% python3 -q
>>> import numpy as np
>>> from numpy import linalg as LA
>>> np.set_printoptions(suppress=True, linewidth=140)
>>> W0 = np.load("sample12.npy")
>>> W0
array([[-0.2,  0.5,  0.7,  0.4,  1.5,  0.1, -0.9,  0.3, -0.3,  0.9, -1.5,  1. , -0.4,  0.5, -0.6],
       [-0.1, -0.6, -1.5,  0.9,  0. , -1.1,  1.5, -0.9,  0.9, -0.8, -0.8,  1.5,  0.6,  0.2, -1. ],
       [-2.4,  0.4, -0.8,  2.1,  0.1,  0.7,  0.6,  1.8, -0.4, -1.9, -0.3,  0.5, -0.1,  1.1, -1.1],
       [ 0.7,  0. ,  0.6, -1.3,  1.5, -0.3,  1.7,  0.3, -0.8, -0.2,  0.6,  0.5,  0.4,  0.1, -0.8],
       [-0.4, -0.3, -0.9,  0.3,  1.3, -0.6,  1.2, -1. ,  0.2,  1.8,  1.8, -0.6, -0.4,  0.7,  0.1],
       [ 0. ,  1.3, -2.5,  0. , -0.1,  0.5,  0.7,  0. ,  0. , -0.6,  0. ,  0. , -0.3,  0.5, -0.9],
       [-0.3,  1.6, -0.3, -1.4, -2.3, -1.9,  0.5, -0.1, -0.3,  0.7,  0.6,  1.3, -0.1, -0.4, -1.7],
       [-1.8, -0.6,  0.4,  1.1, -1.4, -0.5,  0.1,  1. , -2. , -0.5,  2.1,  1.3,  0.5,  0.1, -0.9],
       [ 0.5, -0.3, -0.1,  0.1,  0.5, -0.3,  0.4, -0.1, -0.2, -2.6, -0.2,  0.5,  1.3,  1.3, -0.3],
       [ 0.8,  1. , -0.3,  0.3, -0.1,  1.5,  1. ,  1.8,  1.4, -0.7, -1.7, -1.3,  1.4,  1.1,  0.4],
       [ 0. ,  0.5,  0.9,  0.1,  0.1,  0.8, -0.9,  0.4,  0.1, -0.5, -0.6,  1.4, -0.8,  0.6, -0.8],
       [ 0.2,  0.3,  1.8,  2.3,  1.1, -1.6, -0.9,  0.1,  1. ,  0.9,  0.4, -0.9,  0.8, -2. , -0.5]])
>>> W = np.array([[4, 5],
...     [-2, 2],
...     [-3, 4],
...     [-5, 4],
...     [1, 0],
...     [-5, -4],
...     [4, 0],
...     [-5, -4],
...     [-2, 4],
...     [1, 4],
...     [-3, -1],
...     [0, 1],
...     [-3, 3],
...     [5, 0],
...     [1, 5]])
>>> c = np.array([3, -1])
>>> hid = np.maximum(W0 @ W + c, 0)
>>> np.round((hid > 0).mean(axis=0), 2)
array([0.58, 0.42])
>>> (hid > 0).astype(int)
array([[1, 1],
       [1, 1],
       [0, 0],
       [1, 0],
       [1, 1],
       [1, 0],
       [1, 0],
       [0, 0],
       [1, 0],
       [0, 1],
       [0, 0],
       [0, 1]])
>>> W2 = np.array([[3, 2, 0], [-3, 0, -1]])
>>> W @ W2
array([[ -3,   8,  -5],
       [-12,  -4,  -2],
       [-21,  -6,  -4],
       [-27, -10,  -4],
       [  3,   2,   0],
       [ -3, -10,   4],
       [ 12,   8,   0],
       [ -3, -10,   4],
       [-18,  -4,  -4],
       [ -9,   2,  -4],
       [ -6,  -6,   1],
       [ -3,   0,  -1],
       [-18,  -6,  -3],
       [ 15,  10,   0],
       [-12,   2,  -5]])
>>> (hid @ W2).round(6).argmax(axis=1)
array([1, 0, 0, 0, 0, 0, 0, 0, 0, 1, 0, 1])
>>> other = W0 / LA.norm(W0, axis=1, keepdims=True)
>>> gram = other @ other.T
>>> gram[4].round(2) + 0
array([-0.12,  0.11, -0.17,  0.24,  1.  ,  0.14, -0.04,  0.  , -0.29, -0.31, -0.51,  0.09])
>>> (gram - 2 * np.eye(12)).round(6).argmax(axis=1)
array([10,  8,  7,  8,  3,  1,  7,  2,  1,  8,  0,  0])
>>> round(np.degrees(np.arccos(np.clip(gram[4, 2], -1, 1))), 2)
np.float64(99.62)
>>> rng = np.random.default_rng(60)
>>> other = W0 + rng.integers(-2, 3, (12, 8)) @ rng.integers(-2, 3, (8, 15))
>>> other.round(2)
array([[  0.8,   6.5,   5.7,  -8.6,   2.5,  -1.9,   2.1,   9.3,  -2.3,  -7.1,   7.5,   5. ,  -6.4,   3.5,   8.4],
       [ -6.1, -11.6,  -9.5,  -2.1, -17. ,   7.9,   2.5,  -0.9,   3.9,  -0.8,  -4.8,  -2.5,  -3.4, -11.8,  -4. ],
       [  3.6,   0.4,   6.2,   3.1,  13.1,   0.7,   2.6,   6.8,   4.6,   4.1,  11.7,   4.5,   3.9,  10.1,  -0.1],
       [  0.7,   4. ,  -2.4,   4.7,   4.5,  -1.3,  -1.3,  -0.7,   3.2,   3.8,  -3.4,  -3.5,   0.4,  -0.9,  -4.8],
       [  2.6,  -7.3,   7.1,  -1.7,   4.3,   1.4,   5.2,   1. ,   0.2,   2.8,  10.8,   4.4,   4.6,   8.7,   2.1],
       [  1. ,   5.3,  -4.5,  -3. ,   1.9,  -4.5,  -0.3,  -5. ,  -8. ,  -3.6,  -4. ,   2. ,  -1.3,  -1.5,   2.1],
       [-11.3,   8.6,   0.7,   3.6,  -5.3,   3.1,  -3.5,   5.9,   4.7,  -9.3,   0.6,   0.3,  -0.1,  -2.4,  -5.7],
       [  1.2,  -6.6,   2.4,   3.1,  -4.4,  -3.5,   1.1,  -7. ,  -8. ,   0.5,  -2.9,   0.3,   3.5,   5.1,   0.1],
       [  3.5,  -3.3,  -0.1,  -7.9,  -5.5,   3.7,   4.4,   0.9,  -6.2,  -3.6,   6.8,  -2.5,  -6.7,  -9.7,   6.7],
       [  3.8,   0. ,   6.7, -10.7,  -5.1,  -1.5,   9. ,   3.8,  -5.6,  -0.7,  -3.7,   3.7,   5.4,  -2.9,   0.4],
       [ -4. , -14.5,  -9.1,  -3.9,  -7.9,   9.8,  -1.9,  -5.6,  -1.9,  -0.5,   1.4,   3.4,  -2.8,  -8.4,   0.2],
       [ -3.8,   7.3,   2.8,  18.3,   2.1,  -3.6,  -6.9,   1.1,  11. ,   0.9,  -7.6,  -8.9,   2.8,   8. ,  -7.5]])
>>> np.round(LA.svd(other - W0, compute_uv=False), 2) + 0
array([45.23, 40.21, 26.42, 23.95, 16.77, 13.28, 11.5 ,  6.89,  0.  ,  0.  ,  0.  ,  0.  ])
>>> T = np.stack([W0, -1 * W0, W0[::-1]])
>>> (T @ W0.T).shape
(3, 12, 12)
>>> np.round(np.einsum("bij,cij->bc", T, T), 2)
array([[ 174.51, -174.51,   28.32],
       [-174.51,  174.51,  -28.32],
       [  28.32,  -28.32,  174.51]])
>>> LA.matrix_rank(T.reshape(3, -1))
np.int64(2)
